$ python -q
>>> import numpy as np
>>> np.set_printoptions(precision=3, suppress=True, linewidth=120)
>>> def rd(a):
...     return np.round(a, 3) + 0
... 
>>> u = np.array([0, 0, 1, 1])
>>> J = -2 * np.eye(4) + np.outer(u, u)
>>> J
array([[-2.,  0.,  0.,  0.],
       [ 0., -2.,  0.,  0.],
       [ 0.,  0., -1.,  1.],
       [ 0.,  0.,  1., -1.]])
>>> rng = np.random.default_rng(475)
>>> lab = rng.permutation(4)
>>> lab
array([0, 3, 1, 2])
>>> out = J[lab][:, lab]
>>> out
array([[-2.,  0.,  0.,  0.],
       [ 0., -1.,  0.,  1.],
       [ 0.,  0., -2.,  0.],
       [ 0.,  1.,  0., -1.]])
>>> rd(np.sort(np.abs(np.linalg.eigvals(out))))
array([0., 2., 2., 2.])
>>> np.allclose(out, J)
False
>>> [round(float(np.linalg.det(J[:i, :i])), 2) + 0 for i in range(1, 5)]
[-2.0, 4.0, -4.0, 0.0]
>>> np.all(np.linalg.eigvalsh(J) > 0)
np.False_
>>> w1 = np.array([[3, 2], [1, 3], [1, 2], [0, 3]])
>>> c = np.array([8, 5])
>>> act = np.maximum(J @ w1 + c, 0)
>>> (act > 0).astype(int)
array([[1, 1],
       [1, 0],
       [1, 1],
       [1, 1]])
>>> (act > 0).mean(axis=0)
array([1.  , 0.75])
>>> basis = np.array([[-1, -2], [-2, -1]])
>>> w1 @ basis
array([[-7, -8],
       [-7, -5],
       [-5, -4],
       [-6, -3]])
>>> (act @ basis).round(6).argmax(axis=1)
array([0, 0, 0, 0])
>>> evals, evecs = np.linalg.eigh(J)
>>> rd(evecs.T @ J @ evecs)
array([[-2.,  0.,  0.,  0.],
       [ 0., -2.,  0.,  0.],
       [ 0.,  0., -2.,  0.],
       [ 0.,  0.,  0.,  0.]])
>>> rd(evecs @ np.diag(evals) @ evecs.T)
array([[-2.,  0.,  0.,  0.],
       [ 0., -2.,  0.,  0.],
       [ 0.,  0., -1.,  1.],
       [ 0.,  0.,  1., -1.]])
>>> np.abs(evecs[:, -1]).round(6).argmax()
np.int64(2)
>>> rd(np.linalg.eigvalsh(J @ J))
array([0., 4., 4., 4.])
>>> (evals > 1e-8).sum(), (evals < -1e-8).sum()
(np.int64(0), np.int64(3))
>>> np.unique(J.round(6), axis=0).shape
(4, 4)
>>> rd(np.trace(np.linalg.pinv(J) @ J))
np.float64(3.0)
>>> data = np.loadtxt("x.csv", delimiter=",")
>>> data
array([[-1.915, -2.107, -0.053, -1.008,  0.051],
       [-1.986, -1.948,  0.007, -1.031,  0.018],
       [-1.999, -1.968,  0.036, -1.059,  0.17 ],
       [-2.033, -2.032, -0.111, -0.896, -0.016],
       [-2.042, -2.029,  0.002, -1.01 ,  0.01 ],
       [-2.074, -1.999,  0.035, -0.967,  0.013],
       [-1.975, -1.98 ,  0.005, -0.906, -0.033],
       [-1.96 , -2.088,  0.071, -1.1  ,  0.048],
       [ 1.043, -1.038,  2.031, -1.024,  0.951],
       [ 1.056, -1.083,  2.119, -0.998,  1.013],
       [ 1.009, -0.917,  2.038, -1.002,  0.956],
       [ 1.051, -1.037,  1.958, -0.968,  0.911],
       [ 1.023, -0.979,  2.002, -1.059,  0.889],
       [ 0.994, -0.985,  1.967, -0.981,  0.928],
       [ 0.978, -0.942,  1.947, -1.008,  1.039],
       [ 1.064, -1.058,  1.942, -1.041,  0.986],
       [ 0.004, -2.074, -1.961, -1.063,  1.001],
       [-0.048, -1.915, -1.959, -0.959,  0.921],
       [ 0.007, -2.054, -1.938, -0.996,  0.943],
       [-0.055, -2.028, -2.032, -0.922,  0.977],
       [-0.029, -2.044, -1.934, -0.985,  0.942],
       [-0.026, -1.953, -1.991, -1.055,  0.986],
       [-0.075, -1.959, -2.06 , -1.069,  0.952],
       [ 0.051, -2.024, -2.056, -0.989,  1.073]])
>>> vec = np.array([0, -2, 2, 1, -2])
>>> target = data @ vec
>>> c, lr = np.zeros(5), 1 / np.linalg.norm(data, 2) ** 2
>>> for i in range(250):
...     c -= lr * data.T @ (data @ c - target)
...     if i % 50 == 0: print(i, round(np.linalg.norm(data @ c - target), 3))
... 
0 8.577
50 0.733
100 0.712
150 0.692
200 0.672
>>> rd(np.linalg.cond(data))
np.float64(57.795)
>>> gram = np.cov(data, rowvar=False)
>>> rd(gram)
array([[ 1.643,  0.479,  0.731, -0.007,  0.54 ],
       [ 0.479,  0.239,  0.696, -0.002,  0.108],
       [ 0.731,  0.696,  2.774, -0.005, -0.009],
       [-0.007, -0.002, -0.005,  0.003, -0.003],
       [ 0.54 ,  0.108, -0.009, -0.003,  0.205]])
>>> gram.shape
(5, 5)
>>> rd(data.std(axis=0))
array([1.255, 0.478, 1.631, 0.051, 0.443])
>>> rd(np.corrcoef(data.T))
array([[ 1.   ,  0.765,  0.343, -0.111,  0.929],
       [ 0.765,  1.   ,  0.855, -0.077,  0.489],
       [ 0.343,  0.855,  1.   , -0.052, -0.012],
       [-0.111, -0.077, -0.052,  1.   , -0.136],
       [ 0.929,  0.489, -0.012, -0.136,  1.   ]])
>>> hat = data @ np.linalg.solve(data.T @ data, data.T)
>>> rd(hat @ data[:, 2])
array([-0.053,  0.007,  0.036, -0.111,  0.002,  0.035,  0.005,  0.071,  2.031,  2.119,  2.038,  1.958,  2.002,  1.967,
        1.947,  1.942, -1.961, -1.959, -1.938, -2.032, -1.934, -1.991, -2.06 , -2.056])
>>> rd(np.trace(hat))
np.float64(5.0)
>>> rd(np.linalg.eigvalsh(hat))
array([0., 0., 0., 0., 0., 0., 0., 0., 0., 0., 0., 0., 0., 0., 0., 0., 0., 0., 0., 1., 1., 1., 1., 1.])
>>> lab = data[:, 2] > np.median(data[:, 2])
>>> u = data[lab].mean(axis=0) - data[~lab].mean(axis=0)
>>> ((data - data.mean(axis=0)) @ u > 0).astype(int)
array([0, 0, 0, 0, 0, 0, 0, 0, 1, 1, 1, 1, 1, 1, 1, 1, 0, 0, 0, 0, 0, 0, 0, 0])
>>> rd(u)
array([ 0.695,  0.68 ,  2.687, -0.032,  0.01 ])
>>> np.argsort(-np.abs(u).round(6), kind="stable")
array([2, 0, 1, 3, 4])
>>> F = np.loadtxt("sample2.csv", delimiter=",")
>>> F
array([[5., 5., 4.],
       [1., 8., 2.],
       [3., 1., 7.]])
>>> hat = np.triu(np.array([[-3, -2, 2], [-2, -3, 1], [3, 2, 3]]), 1) + np.eye(3)
>>> out = hat @ F @ np.linalg.inv(hat)
>>> np.trace(out), np.trace(F)
(np.float64(20.0), np.float64(20.0))
>>> hat @ F - F @ hat
array([[ 4., -4., -5.],
       [ 3.,  3., -3.],
       [ 0.,  6., -7.]])
>>> rd(np.linalg.det(out))
np.float64(173.0)
>>> mat = np.load("m.npy")
>>> mat
array([[-5, -9,  3, -3],
       [ 3,  6,  5, -5],
       [-5, -6,  2, -2]])
>>> u = np.array([4, 3, 2])
>>> np.polyval(u, mat[1])
array([ 47, 164, 117,  87])
>>> np.cross(mat[1, :3], mat[2, :3])
array([ 42, -31,  12])
>>> np.array([np.convolve(row, u, "same") for row in mat])
array([[-51, -25, -21,  -3],
       [ 33,  44,   7,  -5],
       [-39, -20, -14,  -2]])
>>> vec = np.array([0, 1, -3, 0])
>>> a = np.maximum(mat @ vec, 0)
>>> a
array([0, 0, 0])
>>> np.maximum(mat @ vec, 0) - np.maximum(-mat @ vec, 0)
array([-18,  -9, -12])
>>> mat * (a > 1e-9)[:, None]
array([[0, 0, 0, 0],
       [0, 0, 0, 0],
       [0, 0, 0, 0]])
>>> np.maximum(mat @ (3 * vec), 0)
array([0, 0, 0])
>>> rd(np.tanh(mat @ vec))
array([-1., -1., -1.])
>>> mat.T @ a
array([0, 0, 0, 0])
>>> vec = np.array([2, 0, 1, 1])
>>> mat @ vec
array([-10,   6, -10])
>>> np.einsum("ij,j->i", mat, vec)
array([-10,   6, -10])
>>> mat @ np.ones(4)
array([-14.,   9., -11.])
>>> (mat @ vec).argmax()
np.int64(1)
>>> np.linalg.norm(mat @ vec) <= np.linalg.norm(mat, 2) * np.linalg.norm(vec) + 1e-9
np.True_
>>> out = mat + rng.integers(-2, 3, (3, 2)) @ rng.integers(-2, 3, (2, 4))
>>> out
array([[-5, -7,  2, -2],
       [ 6,  5,  7, -1],
       [-8, -5,  0, -6]])
>>> out - mat
array([[ 0,  2, -1,  1],
       [ 3, -1,  2,  4],
       [-3,  1, -2, -4]])
>>> out.sum(axis=1)
array([-12,  17, -19])
>>> out.shape
(3, 4)
>>> np.unravel_index(np.abs(out).argmax(), out.shape)
(np.int64(2), np.int64(0))
>>> np.linalg.matrix_rank(out)
np.int64(3)
>>> np.zeros(3, 4)
Traceback (most recent call last):
  File "<python-input-86>", line 1, in <module>
    np.zeros(3, 4)
    ~~~~~~~~^^^^^^
TypeError: Cannot interpret '4' as a data type
>>> rd(out.mean(axis=0))
array([-2.333, -2.333,  3.   , -3.   ])
>>> rd(np.linalg.norm(out))
np.float64(17.833)
>>> arr = np.loadtxt("block0.csv", delimiter=",")
>>> arr
array([[-4.,  0.,  0.,  3.],
       [ 0.,  6., -1.,  0.],
       [ 0.,  3., -5.,  0.],
       [-6.,  0.,  0.,  3.]])
>>> # 2 blocks once reordered
>>> hat = np.triu(np.array([[4, 3, 5, 1], [2, 2, 3, 5], [0, 4, 5, 2], [1, 2, 0, 2]]), 1) + np.eye(4)
>>> out = hat @ arr @ np.linalg.inv(hat)
>>> out
array([[ -10.,   63., -167.,   35.],
       [ -30.,  105., -181., -118.],
       [ -12.,   39.,  -62.,  -53.],
       [  -6.,   18.,  -24.,  -33.]])
>>> np.linalg.matrix_rank(out)
np.int64(4)
>>> q = arr.astype(float).copy()
>>> for j in range(4):
...     q[:, j] -= q[:, :j] @ (q[:, :j].T @ q[:, j])
...     q[:, j] /= np.linalg.norm(q[:, j])
... 
>>> rd(q.T @ arr)
array([[ 7.211,  0.   ,  0.   , -4.16 ],
       [ 0.   ,  6.708, -3.13 ,  0.   ],
       [ 0.   ,  0.   ,  4.025,  0.   ],
       [ 0.   ,  0.   ,  0.   ,  0.832]])
>>> rd(q.T @ q)
array([[1., 0., 0., 0.],
       [0., 1., 0., 0.],
       [0., 0., 1., 0.],
       [0., 0., 0., 1.]])
>>> w1 = np.array([[6, 4, 6, 1], [-9, 4, -5, 6], [2, 2, 2, -6], [-1, 9, 4, 2]])
>>> c = np.array([2, 2, 1, 0])
>>> act = np.maximum(arr @ w1 + c, 0)
>>> np.linalg.matrix_rank(act)
np.int64(2)
>>> (act > 0).mean(axis=0)
array([0.  , 1.  , 0.  , 0.75])
>>> basis = np.array([[7, 3, 9], [-2, -2, -7], [-5, 1, -7], [0, 8, 2]])
>>> act @ basis
array([[-26., -10., -87.],
       [-48., 288., -84.],
       [ -8., 376.,  68.],
       [-10., -10., -35.]])
>>> w1 @ basis
array([[  4,  24, -14],
       [-46,   8, -62],
       [  0, -44, -22],
       [-45,  -1, -96]])
>>> (act @ basis).round(6).argmax(axis=1)
array([1, 1, 1, 0])
>>> th = np.radians(45)
>>> Rm = np.eye(4)
>>> Rm[3, 3] = Rm[1, 1] = np.cos(th)
>>> Rm[3, 1], Rm[1, 3] = -np.sin(th), np.sin(th)
>>> rd(Rm)
array([[ 1.   ,  0.   ,  0.   ,  0.   ],
       [ 0.   ,  0.707,  0.   ,  0.707],
       [ 0.   ,  0.   ,  1.   ,  0.   ],
       [ 0.   , -0.707,  0.   ,  0.707]])
>>> out = arr @ Rm.T
>>> np.allclose(arr @ arr.T, out @ out.T)
True
>>> rd(np.abs(out - arr).max(axis=0))
array([0.   , 2.121, 0.   , 4.243])
>>> rd(out)
array([[-4.   ,  2.121,  0.   ,  2.121],
       [ 0.   ,  4.243, -1.   , -4.243],
       [ 0.   ,  2.121, -5.   , -2.121],
       [-6.   ,  2.121,  0.   ,  2.121]])
